$ ipython --no-banner

In [1]: import numpy as np

In [2]: import numpy.linalg as la

In [3]: np.set_printoptions(precision=2, suppress=True, linewidth=140, legacy="1.25")

In [4]: rnd = lambda a: np.round(a, 2) + 0

In [5]: J = np.load("a.npy")

In [6]: J
Out[6]: 
array([[1.  , 0.7 , 0.49, 0.34],
       [0.7 , 1.  , 0.7 , 0.49],
       [0.49, 0.7 , 1.  , 0.7 ],
       [0.34, 0.49, 0.7 , 1.  ]])

In [7]: np.allclose(J @ J.T, J.T @ J)
Out[7]: True

In [8]: np.trace(J)
Out[8]: 4.0

In [9]: (J + J.T) / 2
Out[9]: 
array([[1.  , 0.7 , 0.49, 0.34],
       [0.7 , 1.  , 0.7 , 0.49],
       [0.49, 0.7 , 1.  , 0.7 ],
       [0.34, 0.49, 0.7 , 1.  ]])

In [10]: rnd(J @ J)
Out[10]: 
array([[1.85, 1.91, 1.71, 1.37],
       [1.91, 2.22, 2.09, 1.71],
       [1.71, 2.09, 2.22, 1.91],
       [1.37, 1.71, 1.91, 1.85]])

In [11]: low = la.cholesky(J)

In [12]: J / np.sqrt(np.outer(np.diag(J), np.diag(J)))
Out[12]: 
array([[1.  , 0.7 , 0.49, 0.34],
       [0.7 , 1.  , 0.7 , 0.49],
       [0.49, 0.7 , 1.  , 0.7 ],
       [0.34, 0.49, 0.7 , 1.  ]])

In [13]: rnd(np.diag(low) ** 2)
Out[13]: array([1.  , 0.51, 0.51, 0.51])

In [14]: la.eigvalsh(J).min() > 0
Out[14]: True

In [15]: rnd(low @ low.T)
Out[15]: 
array([[1.  , 0.7 , 0.49, 0.34],
       [0.7 , 1.  , 0.7 , 0.49],
       [0.49, 0.7 , 1.  , 0.7 ],
       [0.34, 0.49, 0.7 , 1.  ]])

In [16]: hat = np.triu(np.array([[-2, 3, 3, 3], [1, -5, 2, -1], [-4, 1, 5, 1], [1, -1, 0, -4]]), 1) + np.eye(4)

In [17]: out = hat @ J @ la.inv(hat)

In [18]: rnd(np.trace(out)), np.trace(J)
Out[18]: (4.0, 4.0)

In [19]: rnd(la.det(out))
Out[19]: 0.13

In [20]: la.matrix_rank(out)
Out[20]: 4

In [21]: rnd(np.poly(out))
Out[21]: array([ 1.  , -4.  ,  3.93, -1.3 ,  0.13])

In [22]: rnd(hat @ J - J @ hat)
Out[22]: 
array([[ 4.59,  3.57,  2.8 ,  3.78],
       [ 0.64, -1.19, -2.8 , -1.4 ],
       [ 0.34, -0.98, -2.17, -0.77],
       [ 0.  , -1.02, -2.  , -1.23]])
